$ python -q
>>> import numpy as np
>>> np.set_printoptions(suppress=True, linewidth=200)
>>> f = np.array([0, 0, 1])
>>> g = np.array([1, -2, -2, 0, 0, 1, 0, -2])
>>> W0 = f[:, None] + g[None, :]
>>> print(W0)
[[ 1 -2 -2  0  0  1  0 -2]
 [ 1 -2 -2  0  0  1  0 -2]
 [ 2 -1 -1  1  1  2  1 -1]]
>>> x = np.array([-8, 9, 8, 9, -8, -9, -6, -9])
>>> h1 = np.maximum(W0 @ x, 0)
>>> print(np.maximum(W0 @ x, 0) - np.maximum(-W0 @ x, 0))
[-33 -33 -47]
>>> print(h1)
[0 0 0]
>>> print(W0.T @ h1)
[0 0 0 0 0 0 0 0]
>>> rank = np.linalg.matrix_rank(W0)
>>> print(rank)
2
>>> ns = np.linalg.svd(W0)[2][rank:].T
>>> print(np.allclose(W0 @ ns, 0))
True
>>> print([int(np.linalg.matrix_rank(W0[:, :j + 1])) for j in range(8)])
[1, 2, 2, 2, 2, 2, 2, 2]
>>> print(np.linalg.matrix_rank(W0.T @ W0), np.linalg.matrix_rank(W0 @ W0.T))
2 2
>>> print([int(np.linalg.matrix_rank(W0[:i])) for i in range(1, len(W0) + 1)])
[1, 1, 2]
>>> def softmax(z):
...     e = np.exp(z - z.max(axis=-1, keepdims=True))
...     return e / e.sum(axis=-1, keepdims=True)
... 
>>> print(softmax(W0).sum(axis=1))
[1. 1. 1.]
>>> print(np.round(softmax(W0[0] + 5), 3))
[0.307 0.015 0.015 0.113 0.113 0.307 0.113 0.015]
>>> att = W0 @ W0.T / np.sqrt(8)
>>> print(np.round(softmax(att + np.triu(np.full(att.shape, -np.inf), 1)), 3))
[[1.    0.    0.   ]
 [0.5   0.5   0.   ]
 [0.164 0.164 0.673]]
>>> print(np.round(softmax(att), 3))
[[0.446 0.446 0.108]
 [0.446 0.446 0.108]
 [0.164 0.164 0.673]]
>>> E = np.abs(np.array([[3, -8], [-5, -6]])) + np.eye(2)
>>> E = E / E.sum(axis=1, keepdims=True)
>>> print(E.round(3))
[[0.333 0.667]
 [0.417 0.583]]
>>> print(np.round(np.linalg.eigvals(E), 3))
[-0.083  1.   ]
>>> print(np.round(np.poly(E), 3))
[ 1.    -0.917 -0.083]
>>> print(np.round(np.kron(np.eye(2, dtype=int), E), 3))
[[0.333 0.667 0.    0.   ]
 [0.417 0.583 0.    0.   ]
 [0.    0.    0.333 0.667]
 [0.    0.    0.417 0.583]]
>>> print(np.round(np.linalg.det(E.T), 3))
-0.083
>>> q, evecs = np.linalg.qr(E[:, :1])[0], np.linalg.qr(E[:, 1:])[0]
>>> sig = np.linalg.svd(q.T @ evecs, compute_uv=False)
>>> print((sig > 0.9).sum())
1
>>> print(np.round(np.degrees(np.arccos(sig.clip(0, 1))), 3))
[10.154]
>>> print(round(np.linalg.norm(q @ q.T - evecs @ evecs.T, 2), 3))
0.176
>>> B = np.array([[1, 3], [0, 2]])
>>> print(np.linalg.matrix_rank(np.vstack([E, B.T])))
2
>>> print(np.round(E @ B, 3))
[[0.333 2.333]
 [0.417 2.417]]
>>> print(np.linalg.matrix_rank(E @ B))
2
>>> print(np.round(np.einsum("ik,kj->ij", E, B), 3))
[[0.333 2.333]
 [0.417 2.417]]
>>> print(np.round(np.einsum("ij,ij->i", E, E), 3))
[0.556 0.514]
>>> print(np.round(B.T @ E.T, 3))
[[0.333 0.417]
 [2.333 2.417]]
>>> evals, evecs = np.linalg.eig(E)
>>> print(np.round(np.sort(np.linalg.eigvals(np.linalg.inv(E))), 3))
[-12.   1.]
>>> print(np.round(np.prod(evals), 3))
-0.083
>>> data = -3 * np.eye(3) + np.eye(3, k=1)
>>> print(data)
[[-3.  1.  0.]
 [ 0. -3.  1.]
 [ 0.  0. -3.]]
>>> rng = np.random.default_rng(559439)
>>> B = data + rng.integers(-2, 3, (3, 2)) @ rng.integers(-2, 3, (2, 3))
>>> print(B)
[[-6.  2. -3.]
 [ 2. -9.  3.]
 [-1.  3. -4.]]
>>> print(np.abs(B - data).sum(axis=1))
[ 7. 10.  5.]
>>> print(np.linalg.matrix_rank(B - data, tol=1e-8))
2
>>> x = np.array([-2, -2, 0])
>>> rhs = B @ x
>>> print(rhs)
[ 8. 14. -4.]
>>> print(np.round(np.linalg.solve(B, rhs), 3) + 0)
[-2. -2.  0.]
>>> print(np.round(np.linalg.solve(B, rhs + B[:, 2]), 3))
[-2. -2.  1.]
>>> X = np.load("dump.npy")
>>> print(X)
[[15 13  7 12  9  8  4]
 [ 0  0  0  0  0  0  0]
 [ 4  5  3  3  1  0  1]
 [ 4  0  1  1  1  5  1]
 [ 7  8  3  8  7  3  2]
 [ 4  5  3  3  1  0  1]
 [ 4  5  4  5  0  1  1]
 [ 0  0  0  0  0  0  0]
 [19 21 18 17 13 15 14]
 [ 4  5  3  3  1  0  1]
 [ 9 10  5  8  5  1  3]
 [ 9 15 11 11  6  6  8]
 [ 9 15 10  9  7  5  8]
 [10 16 14  9  9  8 11]
 [ 6  8  4  6  4  2  1]
 [ 8 10  9  5  4  9  7]
 [ 0  0  0  0  0  0  0]
 [ 4  0  1  1  1  5  1]
 [ 0  0  0  0  0  0  0]
 [ 2  3  1  3  3  2  0]
 [ 9 10  5  8  5  1  3]
 [11 11  8 10 10  5  7]
 [ 6  3  2  4  4  7  1]
 [ 0  0  0  0  0  0  0]
 [ 5  5  2  5  4  1  2]
 [ 0  0  0  0  0  0  0]
 [12 10  8  9  2  6  3]
 [ 4  5  4  5  0  1  1]
 [ 6  8  7  5  6 11  6]]
>>> gram = np.cov(X, rowvar=False)
>>> print(round(float(np.corrcoef(X[:, 3], X[:, 4])[0, 1]), 3))
0.886
>>> print(np.round(X.std(axis=0), 3))
[4.656 5.69  4.484 4.268 3.558 3.892 3.61 ]
>>> print(np.round(np.polyfit(X[:, 3], X[:, 4], 1), 3))
[ 0.739 -0.27 ]
>>> print(np.median(X, axis=0))
[5. 5. 3. 5. 3. 2. 1.]
>>> idx = rng.permutation(7)
>>> B = X[:, idx] * rng.choice([-1, 1], 7)
>>> print(B)
[[  7  15  -4   8  13 -12  -9]
 [  0   0   0   0   0   0   0]
 [  3   4  -1   0   5  -3  -1]
 [  1   4  -1   5   0  -1  -1]
 [  3   7  -2   3   8  -8  -7]
 [  3   4  -1   0   5  -3  -1]
 [  4   4  -1   1   5  -5   0]
 [  0   0   0   0   0   0   0]
 [ 18  19 -14  15  21 -17 -13]
 [  3   4  -1   0   5  -3  -1]
 [  5   9  -3   1  10  -8  -5]
 [ 11   9  -8   6  15 -11  -6]
 [ 10   9  -8   5  15  -9  -7]
 [ 14  10 -11   8  16  -9  -9]
 [  4   6  -1   2   8  -6  -4]
 [  9   8  -7   9  10  -5  -4]
 [  0   0   0   0   0   0   0]
 [  1   4  -1   5   0  -1  -1]
 [  0   0   0   0   0   0   0]
 [  1   2   0   2   3  -3  -3]
 [  5   9  -3   1  10  -8  -5]
 [  8  11  -7   5  11 -10 -10]
 [  2   6  -1   7   3  -4  -4]
 [  0   0   0   0   0   0   0]
 [  2   5  -2   1   5  -5  -4]
 [  0   0   0   0   0   0   0]
 [  8  12  -3   6  10  -9  -2]
 [  4   4  -1   1   5  -5   0]
 [  7   6  -6  11   8  -5  -6]]
>>> left, _, vt = np.linalg.svd(X.T @ B)
>>> print(idx)
[2 0 6 5 1 3 4]
>>> print(np.round(left @ vt, 3) + 0)
[[ 0.  1.  0.  0.  0.  0.  0.]
 [ 0.  0.  0.  0.  1.  0.  0.]
 [ 1.  0.  0.  0.  0.  0.  0.]
 [ 0.  0.  0.  0.  0. -1.  0.]
 [ 0.  0.  0.  0.  0.  0. -1.]
 [ 0.  0.  0.  1.  0.  0.  0.]
 [ 0.  0. -1.  0.  0.  0.  0.]]
>>> print(np.round(softmax(10 * X[22]), 3) + 0)
[0. 0. 0. 0. 0. 1. 0.]
>>> att = X @ X.T / np.sqrt(7)
>>> print(softmax(att)[22] @ X)
[19. 21. 18. 17. 13. 15. 14.]
>>> print(softmax(att).round(6).argmax(axis=1))
[8 0 8 8 8 8 8 0 8 8 8 8 8 8 8 8 0 8 0 8 8 8 8 0 8 0 8 8 8]
>>> left, sig, vt = np.linalg.svd(E)
>>> print(sig.round(3))
[1.031 0.081]
>>> B = left[:, :1] @ np.diag(sig[:1]) @ vt[:1]
>>> print(np.linalg.matrix_rank(E, rtol=0.05))
2
>>> print(round(float(np.abs(E - B).max()), 3))
0.05
>>> print(round(float(np.linalg.norm(E - B, 2)), 3), np.round(sig[1], 3))
0.081 0.081
>>> M = np.load("run6.npy")
>>> print(M.round(3))
[[ 1.441  0.294  4.131  0.57  -1.645  0.834  1.431]
 [-1.029 -0.093 -4.62  -1.2   -0.055 -0.901 -0.579]
 [-0.184 -0.306  3.3    1.744  3.026  0.594 -1.196]
 [ 0.937  0.47  -1.293 -1.518 -3.995 -0.185  1.983]
 [ 0.825  0.012  4.592  1.383  0.695  0.885  0.23 ]
 [ 1.574  0.484  2.19  -0.48  -3.505  0.486  2.177]
 [-0.697 -0.425  2.048  1.645  3.77   0.337 -1.762]
 [ 0.303  0.336 -3.048 -1.739 -3.225 -0.541  1.337]
 [ 1.052  0.102  4.615  1.176 -0.024  0.901  0.621]
 [-1.581 -0.479 -2.297  0.435  3.447 -0.506 -2.16 ]
 [ 1.163  0.151  4.567  1.046 -0.421  0.899  0.828]
 [-1.516 -0.505 -1.545  0.729  3.789 -0.365 -2.245]
 [ 0.751  0.436 -1.89  -1.622 -3.829 -0.305  1.814]
 [-0.654 -0.417  2.17   1.661  3.721  0.361 -1.719]
 [ 0.82   0.449 -1.679 -1.588 -3.897 -0.262  1.879]
 [-0.26  -0.325  3.14   1.742  3.156  0.56  -1.287]
 [ 0.47   0.376 -2.655 -1.714 -3.48  -0.46   1.526]
 [ 1.166  0.501 -0.426 -1.327 -4.1   -0.014  2.154]
 [-0.331  0.157 -4.161 -1.656 -1.984 -0.779  0.521]
 [-1.497 -0.508 -1.389  0.785  3.842 -0.336 -2.254]
 [ 0.696 -0.035  4.523  1.475  1.064  0.865  0.023]]
>>> cen = M - M.mean(axis=0)
>>> evecs = np.linalg.svd(cen)[2][:2]
>>> B = cen - cen @ evecs.T @ evecs
>>> print(np.linalg.norm(B, axis=1).round(6).argmax())
0
>>> print(np.round(np.diag(evecs.T @ evecs), 3))
[0.102 0.011 0.855 0.122 0.673 0.033 0.205]
>>> print(np.round(np.cov(cen @ evecs.T, rowvar=False), 3) + 0)
[[16.326  0.   ]
 [ 0.     9.569]]
>>> print(np.round(B.std(axis=0), 3) + 0)
[0. 0. 0. 0. 0. 0. 0.]
